$ ipython --no-banner

In [1]: import numpy as np

In [2]: np.set_printoptions(suppress=True, linewidth=120)

In [3]: J = np.loadtxt("x.csv", delimiter=",")

In [4]: J
Out[4]: 
array([[6., 5., 0., 5., 0., 5.],
       [5., 6., 0., 5., 0., 5.],
       [0., 0., 6., 0., 5., 0.],
       [5., 5., 0., 6., 0., 5.],
       [0., 0., 5., 0., 6., 0.],
       [5., 5., 0., 5., 0., 6.]])

In [5]: left, sig, vt = np.linalg.svd(J)

In [6]: print(np.argmax(sig[:-1] / (sig[1:] + 1e-6)) + 1)
2

In [7]: sig.round(2)
Out[7]: array([21., 11.,  1.,  1.,  1.,  1.])

In [8]: A2 = left[:, :2] @ np.diag(sig[:2]) @ vt[:2]

In [9]: round(float(np.linalg.norm(J - A2) / np.linalg.norm(J)), 2)
Out[9]: 0.08

In [10]: print(np.round(np.linalg.norm(J - A2, 2), 2), round(sig[2], 2))
1.0 1.0

In [11]: np.linalg.matrix_rank(A2)
Out[11]: np.int64(2)

In [12]: np.argsort(-np.linalg.norm(J, axis=0).round(6), kind="stable")[:3]
Out[12]: array([0, 1, 3])

In [13]: print(np.linalg.matrix_rank(J, rtol=0.1))
2

In [14]: [round(float(x), 2) for x in np.linalg.svd(J, compute_uv=False)[:3]]
Out[14]: [21.0, 11.0, 1.0]

In [15]: np.round(np.abs(np.linalg.svd(J)[2][-1]), 2)
Out[15]: array([0.87, 0.29, 0.  , 0.29, 0.  , 0.29])

In [16]: np.linalg.cond(J) > 100
Out[16]: np.False_

In [17]: feats = np.load("out9.npy")

In [18]: feats.round(2)
Out[18]: 
array([[ 0.65, -0.21,  0.07, -0.07,  0.21, -0.35, -0.21,  0.07, -0.07,  0.07, -0.07, -0.35,  0.21, -0.35],
       [-0.21,  0.87,  0.04, -0.04,  0.13, -0.21, -0.13,  0.04, -0.04,  0.04, -0.04, -0.21,  0.13, -0.21],
       [ 0.07,  0.04,  0.99,  0.01, -0.04,  0.07,  0.04, -0.01,  0.01, -0.01,  0.01,  0.07, -0.04,  0.07],
       [-0.07, -0.04,  0.01,  0.99,  0.04, -0.07, -0.04,  0.01, -0.01,  0.01, -0.01, -0.07,  0.04, -0.07],
       [ 0.21,  0.13, -0.04,  0.04,  0.87,  0.21,  0.13, -0.04,  0.04, -0.04,  0.04,  0.21, -0.13,  0.21],
       [-0.35, -0.21,  0.07, -0.07,  0.21,  0.65, -0.21,  0.07, -0.07,  0.07, -0.07, -0.35,  0.21, -0.35],
       [-0.21, -0.13,  0.04, -0.04,  0.13, -0.21,  0.87,  0.04, -0.04,  0.04, -0.04, -0.21,  0.13, -0.21],
       [ 0.07,  0.04, -0.01,  0.01, -0.04,  0.07,  0.04,  0.99,  0.01, -0.01,  0.01,  0.07, -0.04,  0.07],
       [-0.07, -0.04,  0.01, -0.01,  0.04, -0.07, -0.04,  0.01,  0.99,  0.01, -0.01, -0.07,  0.04, -0.07],
       [ 0.07,  0.04, -0.01,  0.01, -0.04,  0.07,  0.04, -0.01,  0.01,  0.99,  0.01,  0.07, -0.04,  0.07],
       [-0.07, -0.04,  0.01, -0.01,  0.04, -0.07, -0.04,  0.01, -0.01,  0.01,  0.99, -0.07,  0.04, -0.07],
       [-0.35, -0.21,  0.07, -0.07,  0.21, -0.35, -0.21,  0.07, -0.07,  0.07, -0.07,  0.65,  0.21, -0.35],
       [ 0.21,  0.13, -0.04,  0.04, -0.13,  0.21,  0.13, -0.04,  0.04, -0.04,  0.04,  0.21,  0.87,  0.21],
       [-0.35, -0.21,  0.07, -0.07,  0.21, -0.35, -0.21,  0.07, -0.07,  0.07, -0.07, -0.35,  0.21,  0.65]])

In [19]: rng = np.random.default_rng(931)

In [20]: A2 = feats + rng.integers(-2, 3, (14, 3)) @ rng.integers(-2, 3, (3, 14))

In [21]: print(A2.round(2))
[[ 0.65 -4.21 -1.93 -2.07 -1.79 -8.35  3.79  2.07  5.93 -5.93 -0.07  5.65 -3.79  5.65]
 [-1.21 -1.13  1.04 -2.04  0.13  1.79 -1.13  2.04  1.96  1.04 -1.04  0.79 -1.87 -0.21]
 [ 2.07  6.04  2.99  2.01 -0.04  4.07 -2.96 -4.01 -5.99  2.99  2.01 -4.93  4.96 -4.93]
 [ 0.93  1.96  5.01 -3.01 -1.96  5.93 -5.04  0.01 -0.01  3.01  0.99 -1.07  0.04 -4.07]
 [-1.79 -5.87 -2.04 -1.96  0.87 -3.79  3.13  3.96  6.04 -3.04 -1.96  5.21 -5.13  5.21]
 [-2.35 -2.21 -5.93  5.93  4.21 -3.35  4.79  0.07 -2.07 -0.93 -2.07 -1.35  1.21  2.65]
 [ 2.79  7.87  1.04  3.96  0.13  1.79 -1.13 -5.96 -8.04  2.04  2.96 -6.21  7.13 -5.21]
 [-2.93 -7.96 -1.01 -3.99 -0.04 -1.93  2.04  6.99  8.01 -2.01 -2.99  6.07 -7.04  5.07]
 [-1.07 -0.04 -3.99  4.99  3.04 -2.07  2.96 -0.99 -2.01  0.01 -1.01 -2.07  2.04  0.93]
 [ 1.07  0.04  6.99 -7.99 -4.04  6.07 -5.96  1.99  4.01  2.99  1.01  2.07 -3.04 -2.93]
 [ 2.93  3.96  5.01 -4.01 -3.96  1.93 -4.04 -1.99 -0.01  0.01  3.99 -0.07  1.04 -3.07]
 [ 0.65  1.79 -3.93  4.93  1.21 -6.35  3.79 -2.93 -3.07 -2.93  0.93 -0.35  3.21  1.65]
 [-3.79 -5.87 -1.04 -0.96  2.87  4.21  0.13  4.96  3.04  2.96 -3.96  1.21 -3.13  1.21]
 [-4.35 -8.21 -1.93 -2.07  2.21 -0.35  1.79  6.07  5.93  0.07 -4.07  3.65 -5.79  4.65]]

In [22]: print(np.abs(A2 - feats).sum(axis=1))
[52. 18. 49. 34. 49. 39. 57. 57. 28. 49. 35. 39. 40. 50.]

In [23]: np.allclose(feats, feats.T)
Out[23]: True

In [24]: print(round(np.abs(np.linalg.eigvals(feats)).max(), 2))
1.0

In [25]: np.round(np.trace(feats), 2)
Out[25]: np.float64(12.0)

In [26]: np.linalg.determinant(feats)
AttributeError: module 'numpy.linalg' has no attribute 'determinant'


In [27]: idx = rng.permutation(6)

In [28]: idx
Out[28]: array([0, 1, 3, 5, 2, 4])

In [29]: A2 = J[idx][:, idx]

In [30]: np.round(np.linalg.det(A2), 2), round(float(np.linalg.det(J[idx])), 2)
Out[30]: (np.float64(231.0), -231.0)

In [31]: print(np.trace(A2))
36.0

In [32]: np.allclose(A2, J)
Out[32]: False

In [33]: evals, evecs = np.linalg.eigh(feats)

In [34]: vec = np.array([-4, 5, 3, 5, 4, -4, 2, 5, 2, -2, 0, 0, -1, 3])

In [35]: round(float(vec @ feats @ vec), 2)
Out[35]: 151.97

In [36]: vec = np.array([1, 0, 1, 1, 3, -2, 3, 2, -2, -2, 1, 3, -2, 3])

In [37]: print(np.round(feats @ vec, 2))
[-1.11 -1.27  1.42  0.58  4.27 -4.11  1.73  2.42 -2.42 -1.58  0.58  0.89 -0.73  0.89]

In [38]: np.round((feats * vec).sum(axis=1), 2)
Out[38]: array([-1.11, -1.27,  1.42,  0.58,  4.27, -4.11,  1.73,  2.42, -2.42, -1.58,  0.58,  0.89, -0.73,  0.89])

In [39]: np.linalg.norm(feats @ vec) <= np.linalg.norm(feats, 2) * np.linalg.norm(vec) + 1e-9
Out[39]: np.True_

In [40]: np.sign((feats @ vec).round(6))
Out[40]: array([-1., -1.,  1.,  1.,  1., -1.,  1.,  1., -1., -1.,  1.,  1., -1.,  1.])

In [41]: np.round(feats @ np.eye(14)[4], 2)
Out[41]: array([ 0.21,  0.13, -0.04,  0.04,  0.87,  0.21,  0.13, -0.04,  0.04, -0.04,  0.04,  0.21, -0.13,  0.21])

In [42]: (feats @ vec).argmax()
Out[42]: np.int64(4)

In [43]: print(np.round(feats @ np.ones(14), 2))
[-0.41  0.15  1.28  0.72  1.85 -0.41  0.15  1.28  0.72  1.28  0.72 -0.41  1.85 -0.41]

In [44]: np.round(np.einsum("ij,j->i", feats, vec), 2)
Out[44]: array([-1.11, -1.27,  1.42,  0.58,  4.27, -4.11,  1.73,  2.42, -2.42, -1.58,  0.58,  0.89, -0.73,  0.89])

In [45]: mat = np.loadtxt("dump.csv", delimiter=",")

In [46]: print(mat.round(2))
[[ 0.67  0.03  0.15 -0.27  0.09  0.27 -0.21  0.51  0.27]
 [ 0.03  1.   -0.01  0.02 -0.01 -0.02  0.02 -0.05 -0.02]
 [ 0.15 -0.01  0.93  0.12 -0.04 -0.12  0.09 -0.23 -0.12]
 [-0.27  0.02  0.12  0.78  0.07  0.22 -0.17  0.42  0.22]
 [ 0.09 -0.01 -0.04  0.07  0.98 -0.07  0.06 -0.14 -0.07]
 [ 0.27 -0.02 -0.12  0.22 -0.07  0.78  0.17 -0.42 -0.22]
 [-0.21  0.02  0.09 -0.17  0.06  0.17  0.87  0.32  0.17]
 [ 0.51 -0.05 -0.23  0.42 -0.14 -0.42  0.32  0.22 -0.42]
 [ 0.27 -0.02 -0.12  0.22 -0.07 -0.22  0.17 -0.42  0.78]]

In [47]: # columns are unit length and at right angles

In [48]: evals, evecs = np.linalg.eigh(mat)

In [49]: vec = np.array([3, 3, 0, 4, 2, 5, 3, 0, 2])

In [50]: np.round(evecs * np.maximum(evals, 0) @ evecs.T, 2) + 0
Out[50]: 
array([[ 0.84,  0.01,  0.07, -0.13,  0.04,  0.13, -0.1 ,  0.25,  0.13],
       [ 0.01,  1.  , -0.01,  0.01,  0.  , -0.01,  0.01, -0.02, -0.01],
       [ 0.07, -0.01,  0.97,  0.06, -0.02, -0.06,  0.05, -0.12, -0.06],
       [-0.13,  0.01,  0.06,  0.89,  0.04,  0.11, -0.09,  0.21,  0.11],
       [ 0.04,  0.  , -0.02,  0.04,  0.99, -0.04,  0.03, -0.07, -0.04],
       [ 0.13, -0.01, -0.06,  0.11, -0.04,  0.89,  0.09, -0.21, -0.11],
       [-0.1 ,  0.01,  0.05, -0.09,  0.03,  0.09,  0.93,  0.16,  0.09],
       [ 0.25, -0.02, -0.12,  0.21, -0.07, -0.21,  0.16,  0.61, -0.21],
       [ 0.13, -0.01, -0.06,  0.11, -0.04, -0.11,  0.09, -0.21,  0.89]])

In [51]: np.round(np.linalg.eigvalsh(mat[1:, 1:]), 2)
Out[51]: array([-0.67,  1.  ,  1.  ,  1.  ,  1.  ,  1.  ,  1.  ,  1.  ])

In [52]: np.all(np.linalg.eigvalsh(mat) > 0)
Out[52]: np.False_

In [53]: left, sig, vt = np.linalg.svd(mat, full_matrices=False)

In [54]: print(np.round(left.T @ left, 2) + 0)
[[1. 0. 0. 0. 0. 0. 0. 0. 0.]
 [0. 1. 0. 0. 0. 0. 0. 0. 0.]
 [0. 0. 1. 0. 0. 0. 0. 0. 0.]
 [0. 0. 0. 1. 0. 0. 0. 0. 0.]
 [0. 0. 0. 0. 1. 0. 0. 0. 0.]
 [0. 0. 0. 0. 0. 1. 0. 0. 0.]
 [0. 0. 0. 0. 0. 0. 1. 0. 0.]
 [0. 0. 0. 0. 0. 0. 0. 1. 0.]
 [0. 0. 0. 0. 0. 0. 0. 0. 1.]]

In [55]: round(np.sqrt((sig ** 2).sum()), 2), round(np.linalg.norm(mat), 2)
Out[55]: (np.float64(3.0), np.float64(3.0))

In [56]: np.round(vt @ vt.T, 2) + 0
Out[56]: 
array([[1., 0., 0., 0., 0., 0., 0., 0., 0.],
       [0., 1., 0., 0., 0., 0., 0., 0., 0.],
       [0., 0., 1., 0., 0., 0., 0., 0., 0.],
       [0., 0., 0., 1., 0., 0., 0., 0., 0.],
       [0., 0., 0., 0., 1., 0., 0., 0., 0.],
       [0., 0., 0., 0., 0., 1., 0., 0., 0.],
       [0., 0., 0., 0., 0., 0., 1., 0., 0.],
       [0., 0., 0., 0., 0., 0., 0., 1., 0.],
       [0., 0., 0., 0., 0., 0., 0., 0., 1.]])

In [57]: (sig > 1e-8).sum()
Out[57]: np.int64(9)

In [58]: np.round(np.cumsum(sig ** 2) / np.sum(sig ** 2), 2)
Out[58]: array([0.11, 0.22, 0.33, 0.44, 0.56, 0.67, 0.78, 0.89, 1.  ])

In [59]: np.round(left.T @ mat @ vt.T, 2) + 0
Out[59]: 
array([[1., 0., 0., 0., 0., 0., 0., 0., 0.],
       [0., 1., 0., 0., 0., 0., 0., 0., 0.],
       [0., 0., 1., 0., 0., 0., 0., 0., 0.],
       [0., 0., 0., 1., 0., 0., 0., 0., 0.],
       [0., 0., 0., 0., 1., 0., 0., 0., 0.],
       [0., 0., 0., 0., 0., 1., 0., 0., 0.],
       [0., 0., 0., 0., 0., 0., 1., 0., 0.],
       [0., 0., 0., 0., 0., 0., 0., 1., 0.],
       [0., 0., 0., 0., 0., 0., 0., 0., 1.]])

In [60]: gram = mat.T @ mat

In [61]: print(np.round(np.diag(gram), 2))
[1. 1. 1. 1. 1. 1. 1. 1. 1.]

In [62]: np.round(np.linalg.eigvalsh(gram)[::-1], 2)
Out[62]: array([1., 1., 1., 1., 1., 1., 1., 1., 1.])

In [63]: q, evecs = np.linalg.qr(mat[:, :8])[0], np.linalg.qr(mat[:, 8:])[0]

In [64]: sig = np.linalg.svd(q.T @ evecs, compute_uv=False)

In [65]: np.round(np.degrees(np.arccos(sig.clip(0, 1))), 2)
Out[65]: array([90.])

In [66]: data = np.load("a.npy")

In [67]: data
Out[67]: 
array([[-0.04,  2.69, -0.2 ,  0.22,  2.46, -1.1 ,  0.07],
       [ 0.7 ,  0.34, -0.7 , -0.05, -0.23, -1.28,  3.01],
       [-0.11,  3.  ,  3.13,  2.03,  2.09, -0.28, -3.73],
       [-0.66, -0.96, -0.14, -0.47, -0.17,  1.26, -1.97],
       [-0.73, -3.04, -2.77, -2.56, -0.5 ,  0.97,  1.37],
       [-0.1 ,  0.63, -0.94, -0.15,  0.11,  0.12,  0.06],
       [ 0.21, -2.64,  4.29,  1.12, -1.24,  0.46, -2.06],
       [-0.2 ,  2.97, -2.8 , -0.6 ,  1.98, -0.73,  1.14]])

In [68]: # rows and columns are dependent

In [69]: blk = np.stack([data, -1 * data, data[::-1]])

In [70]: blk.sum(axis=0)
Out[70]: 
array([[-0.2 ,  2.97, -2.8 , -0.6 ,  1.98, -0.73,  1.14],
       [ 0.21, -2.64,  4.29,  1.12, -1.24,  0.46, -2.06],
       [-0.1 ,  0.63, -0.94, -0.15,  0.11,  0.12,  0.06],
       [-0.73, -3.04, -2.77, -2.56, -0.5 ,  0.97,  1.37],
       [-0.66, -0.96, -0.14, -0.47, -0.17,  1.26, -1.97],
       [-0.11,  3.  ,  3.13,  2.03,  2.09, -0.28, -3.73],
       [ 0.7 ,  0.34, -0.7 , -0.05, -0.23, -1.28,  3.01],
       [-0.04,  2.69, -0.2 ,  0.22,  2.46, -1.1 ,  0.07]])

In [71]: print((blk @ data.T).shape)
(3, 8, 8)

In [72]: np.round(np.einsum("bij,cij->bc", blk, blk), 2)
Out[72]: 
array([[ 158.72, -158.72,   12.18],
       [-158.72,  158.72,  -12.18],
       [  12.18,  -12.18,  158.72]])

In [73]: left, sig, vt = np.linalg.svd(data)

In [74]: sig.round(2) + 0
Out[74]: array([8.89, 7.87, 3.95, 1.5 , 0.  , 0.  , 0.  ])

In [75]: np.argmax(sig[:-1] / (sig[1:] + 1e-6)) + 1
Out[75]: np.int64(4)

In [76]: A2 = left[:, :4] @ np.diag(sig[:4]) @ vt[:4]

In [77]: round(np.linalg.norm(data - A2, 2), 2), round(float(sig[4]), 2)
Out[77]: (np.float64(0.0), 0.0)

In [78]: np.round(np.abs(data - A2).max(), 2)
Out[78]: np.float64(0.0)

In [79]: rk = np.linalg.matrix_rank(data)

In [80]: print(rk)
4

In [81]: null = np.linalg.svd(data)[2][rk:].T

In [82]: np.linalg.matrix_rank(data.T @ data), np.linalg.matrix_rank(data @ data.T)
Out[82]: (np.int64(4), np.int64(4))

In [83]: np.allclose(data @ null, 0)
Out[83]: True

In [84]: np.round(data @ null, 2) + 0
Out[84]: 
array([[0., 0., 0.],
       [0., 0., 0.],
       [0., 0., 0.],
       [0., 0., 0.],
       [0., 0., 0.],
       [0., 0., 0.],
       [0., 0., 0.],
       [0., 0., 0.]])

In [85]: A2 = data + rng.integers(-2, 3, (8, 4)) @ rng.integers(-2, 3, (4, 7))

In [86]: A2.round(2)
Out[86]: 
array([[ 4.96, -1.31,  1.8 ,  1.22,  7.46, -1.1 ,  2.07],
       [ 1.7 , -0.66,  5.3 , -3.05,  1.77,  1.72,  4.01],
       [ 1.89,  2.  ,  5.13,  1.03,  4.09, -0.28, -2.73],
       [-6.66, -3.96, -3.14,  3.53, -6.17,  7.26, -2.97],
       [-2.73, -0.04, -2.77, -7.56, -4.5 , -1.03,  2.37],
       [-0.1 ,  2.63,  0.06,  0.85,  2.11,  0.12, -1.94],
       [-2.79,  3.36,  6.29, -2.88, -3.24, -0.54, -4.06],
       [-4.2 ,  3.97, -3.8 , -0.6 , -2.02,  1.27,  0.14]])

In [87]: np.round(np.linalg.svd(A2 - data, compute_uv=False), 2) + 0
Out[87]: array([15.62, 12.31,  7.58,  5.2 ,  0.  ,  0.  ,  0.  ])

In [88]: np.abs(A2 - data).sum(axis=1)
Out[88]: array([19., 17.,  9., 29., 17.,  8., 20., 13.])

In [89]: M = np.abs(np.array([[2, 1, 3, 0, -3, -3, 1, -2, -2],
    ...:     [2, 2, -3, -3, -2, 3, 3, -1, 3],
    ...:     [3, 3, 0, 0, -2, 1, 2, 2, 0],
    ...:     [-2, -3, -1, 3, 0, 3, -1, 1, 0],
    ...:     [-3, -1, 0, -1, 0, -3, -1, -2, -2],
    ...:     [3, 0, -2, -2, -2, -3, 1, 1, 1],
    ...:     [1, 3, -2, -1, 0, 0, -3, 3, 0],
    ...:     [0, -3, 0, 1, -3, 0, -3, -3, 0],
    ...:     [-3, 2, -2, 1, 3, 2, 0, 1, -1]])) + np.eye(9)

In [90]: M = M / M.sum(axis=1, keepdims=True)

In [91]: M.round(2)
Out[91]: 
array([[0.17, 0.06, 0.17, 0.  , 0.17, 0.17, 0.06, 0.11, 0.11],
       [0.09, 0.13, 0.13, 0.13, 0.09, 0.13, 0.13, 0.04, 0.13],
       [0.21, 0.21, 0.07, 0.  , 0.14, 0.07, 0.14, 0.14, 0.  ],
       [0.13, 0.2 , 0.07, 0.27, 0.  , 0.2 , 0.07, 0.07, 0.  ],
       [0.21, 0.07, 0.  , 0.07, 0.07, 0.21, 0.07, 0.14, 0.14],
       [0.19, 0.  , 0.12, 0.12, 0.12, 0.25, 0.06, 0.06, 0.06],
       [0.07, 0.21, 0.14, 0.07, 0.  , 0.  , 0.29, 0.21, 0.  ],
       [0.  , 0.21, 0.  , 0.07, 0.21, 0.  , 0.21, 0.29, 0.  ],
       [0.19, 0.12, 0.12, 0.06, 0.19, 0.12, 0.  , 0.06, 0.12]])

In [92]: # row-stochastic, so 1 is an eigenvalue

In [93]: vec = np.array([3, 2, 2, 2, 2, 2, 3, 1, 2])

In [94]: np.round(mat * vec, 2)
Out[94]: 
array([[ 2.01,  0.06,  0.3 , -0.54,  0.18,  0.54, -0.63,  0.51,  0.54],
       [ 0.09,  1.99, -0.03,  0.05, -0.02, -0.05,  0.06, -0.05, -0.05],
       [ 0.45, -0.03,  1.86,  0.24, -0.08, -0.24,  0.28, -0.23, -0.24],
       [-0.81,  0.05,  0.24,  1.56,  0.15,  0.44, -0.51,  0.42,  0.44],
       [ 0.27, -0.02, -0.08,  0.15,  1.95, -0.15,  0.17, -0.14, -0.15],
       [ 0.81, -0.05, -0.24,  0.44, -0.15,  1.56,  0.51, -0.42, -0.44],
       [-0.63,  0.04,  0.19, -0.34,  0.11,  0.34,  2.6 ,  0.32,  0.34],
       [ 1.52, -0.09, -0.46,  0.83, -0.28, -0.83,  0.97,  0.22, -0.83],
       [ 0.81, -0.05, -0.24,  0.44, -0.15, -0.44,  0.51, -0.42,  1.56]])

In [95]: np.round(np.einsum("ij,j->i", mat, vec), 2)
Out[95]: array([2.97, 2.  , 2.01, 1.98, 2.01, 2.02, 2.98, 1.05, 2.02])

In [96]: np.linalg.norm(mat @ vec) <= np.linalg.norm(mat, 2) * np.linalg.norm(vec) + 1e-9
Out[96]: np.True_

In [97]: np.sign((mat @ vec).round(6))
Out[97]: array([1., 1., 1., 1., 1., 1., 1., 1., 1.])
